$ python3 -q
>>> import numpy as np
>>> np.set_printoptions(precision=3, suppress=True, linewidth=200)
>>> E = np.load("block9.npy")
>>> E
array([[ 0,  2, -5,  1,  2,  0,  0,  1,  1],
       [-2,  0, -3,  5, -3,  0,  3, -3,  3],
       [ 5,  3,  0,  1,  2,  0,  2,  2,  4],
       [-1, -5, -1,  0,  2,  5,  0, -3,  0],
       [-2,  3, -2, -2,  0, -2,  0, -5,  0],
       [ 0,  0,  0, -5,  2,  0,  0, -2, -3],
       [ 0, -3, -2,  0,  0,  0,  0,  1, -3],
       [-1,  3, -2,  3,  5,  2, -1,  0,  0],
       [-1, -3, -4,  0,  0,  3,  3,  0,  0]])
>>> np.round(E @ np.linalg.pinv(E) @ E, 3) + 0
array([[ 0.,  2., -5.,  1.,  2.,  0.,  0.,  1.,  1.],
       [-2.,  0., -3.,  5., -3.,  0.,  3., -3.,  3.],
       [ 5.,  3.,  0.,  1.,  2.,  0.,  2.,  2.,  4.],
       [-1., -5., -1.,  0.,  2.,  5.,  0., -3.,  0.],
       [-2.,  3., -2., -2.,  0., -2.,  0., -5.,  0.],
       [ 0.,  0.,  0., -5.,  2.,  0.,  0., -2., -3.],
       [ 0., -3., -2.,  0.,  0.,  0.,  0.,  1., -3.],
       [-1.,  3., -2.,  3.,  5.,  2., -1.,  0.,  0.],
       [-1., -3., -4.,  0.,  0.,  3.,  3.,  0.,  0.]])
>>> np.allclose(E[:-1].T @ np.linalg.lstsq(E[:-1].T, E[-1])[0], E[-1])
True
>>> round(np.trace(np.linalg.pinv(E) @ E), 3)
np.float64(8.0)
>>> np.unique(E.round(6), axis=0).shape
(9, 9)
>>> t3 = np.stack([E, 2 * E, E[::-1]])
>>> np.linalg.matrix_rank(t3)
array([8, 8, 8])
>>> np.round(np.linalg.det(t3), 3) + 0
array([0., 0., 0.])
>>> r = np.linalg.matrix_rank(E)
>>> r
np.int64(8)
>>> null = np.linalg.svd(E)[2][r:].T
>>> [int(np.linalg.matrix_rank(E[:, :j + 1])) for j in range(9)]
[1, 2, 3, 4, 5, 6, 7, 8, 8]
>>> np.allclose(E @ null, 0)
True
>>> [int(np.linalg.matrix_rank(E[:i])) for i in range(1, len(E) + 1)]
[1, 2, 3, 4, 5, 6, 7, 8, 8]
>>> np.round(E @ null, 3) + 0
array([[0.],
       [0.],
       [0.],
       [0.],
       [0.],
       [0.],
       [0.],
       [0.],
       [0.]])
>>> null.shape
(9, 1)
>>> null[:, 0] / null[np.abs(null[:, 0]).round(6).argmax(), 0]
array([ 0.649,  0.674, -0.228,  0.072, -0.892,  1.   , -0.414, -0.192, -0.586])
>>> arr = np.loadtxt("m.csv", delimiter=",")
>>> arr
array([[  3.,   2.,   3.,   8.,   0.,   8.,   5.,   6.,   5.,   3.,   3.,   2.,   1.],
       [  8.,   3.,  11.,  16.,   3.,   9.,  12.,   8.,   6.,   8.,   8.,   6.,   5.],
       [ 11.,   6.,  11.,  17.,  12.,  15.,  16.,  13.,  12.,   9.,   9.,   9.,   6.],
       [ 20.,   6.,  19.,  20.,  12.,  15.,  16.,  13.,  12.,  13.,  16.,  18.,   9.],
       [ 22.,   9.,  24.,  27.,  20.,  22.,  20.,  21.,  19.,  13.,  19.,  19.,  18.],
       [ 23.,  10.,  29.,  36.,  28.,  27.,  20.,  29.,  24.,  20.,  20.,  25.,  27.],
       [ 27.,  17.,  37.,  38.,  35.,  33.,  20.,  35.,  30.,  26.,  26.,  31.,  32.],
       [ 27.,  25.,  41.,  38.,  35.,  42.,  23.,  36.,  39.,  35.,  33.,  34.,  39.],
       [ 36.,  31.,  50.,  43.,  44.,  45.,  28.,  38.,  48.,  36.,  36.,  40.,  43.],
       [ 37.,  33.,  56.,  46.,  47.,  48.,  35.,  44.,  54.,  43.,  38.,  42.,  49.],
       [ 40.,  39.,  60.,  52.,  54.,  56.,  38.,  47.,  54.,  49.,  46.,  45.,  56.],
       [ 46.,  39.,  65.,  61.,  55.,  57.,  39.,  54.,  54.,  50.,  55.,  46.,  63.],
       [ 49.,  48.,  74.,  70.,  59.,  59.,  47.,  62.,  55.,  57.,  60.,  46.,  69.],
       [ 51.,  54.,  77.,  70.,  65.,  63.,  48.,  65.,  55.,  63.,  69.,  50.,  72.],
       [ 52.,  59.,  81.,  74.,  71.,  71.,  53.,  67.,  59.,  72.,  70.,  52.,  81.],
       [ 61.,  60.,  88.,  74.,  71.,  77.,  59.,  71.,  66.,  76.,  76.,  56.,  87.],
       [ 64.,  61.,  93.,  76.,  75.,  85.,  63.,  80.,  69.,  82.,  83.,  62.,  89.],
       [ 73.,  61.,  94.,  76.,  81.,  92.,  66.,  80.,  70.,  88.,  92.,  65.,  98.],
       [ 79.,  70.,  99.,  79.,  89.,  94.,  73.,  85.,  76.,  88.,  97.,  74., 106.],
       [ 83.,  79., 108.,  85.,  94.,  95.,  74.,  94.,  77.,  97.,  98.,  78., 115.],
       [ 88.,  79., 113.,  93.,  95.,  95.,  75.,  97.,  81., 100., 102.,  78., 119.],
       [ 88.,  79., 121.,  96.,  99.,  99.,  76., 106.,  88., 107., 107.,  85., 122.],
       [ 95.,  86., 128.,  98.,  99., 106.,  78., 114.,  96., 110., 115.,  92., 131.],
       [100.,  91., 134., 106., 105., 110.,  87., 123.,  99., 117., 123.,  98., 140.],
       [100.,  92., 138., 112., 108., 117.,  91., 125., 107., 121., 130., 101., 141.],
       [109.,  96., 144., 118., 115., 120.,  97., 129., 110., 129., 131., 109., 148.],
       [109., 105., 151., 126., 118., 121.,  97., 130., 115., 138., 136., 112., 150.],
       [116., 107., 155., 135., 123., 126.,  98., 131., 119., 142., 139., 117., 151.],
       [118., 108., 159., 141., 123., 132., 105., 132., 128., 142., 140., 120., 155.]])
>>> Y = np.c_[arr[:, :3] @ np.array([[5, 2, 6], [0, 9, 8], [0, 4, 2]]), np.array([2, 3, 0, 2, 0, 3, 0, 1, 1, 0, 0, 2, 3, 1, 1, 1, 1, 0, 3, 1, 0, 3, 3, 2, 1, 1, 1, 0, 3])]
>>> Y
array([[  15.,   36.,   40.,    2.],
       [  40.,   87.,   94.,    3.],
       [  55.,  120.,  136.,    0.],
       [ 100.,  170.,  206.,    2.],
       [ 110.,  221.,  252.,    0.],
       [ 115.,  252.,  276.,    3.],
       [ 135.,  355.,  372.,    0.],
       [ 135.,  443.,  444.,    1.],
       [ 180.,  551.,  564.,    1.],
       [ 185.,  595.,  598.,    0.],
       [ 200.,  671.,  672.,    0.],
       [ 230.,  703.,  718.,    2.],
       [ 245.,  826.,  826.,    3.],
       [ 255.,  896.,  892.,    1.],
       [ 260.,  959.,  946.,    1.],
       [ 305., 1014., 1022.,    1.],
       [ 320., 1049., 1058.,    1.],
       [ 365., 1071., 1114.,    0.],
       [ 395., 1184., 1232.,    3.],
       [ 415., 1309., 1346.,    1.],
       [ 440., 1339., 1386.,    0.],
       [ 440., 1371., 1402.,    3.],
       [ 475., 1476., 1514.,    3.],
       [ 500., 1555., 1596.,    2.],
       [ 500., 1580., 1612.,    1.],
       [ 545., 1658., 1710.,    1.],
       [ 545., 1767., 1796.,    1.],
       [ 580., 1815., 1862.,    0.],
       [ 590., 1844., 1890.,    3.]])
>>> np.linalg.matrix_rank(np.c_[arr, Y])
np.int64(14)
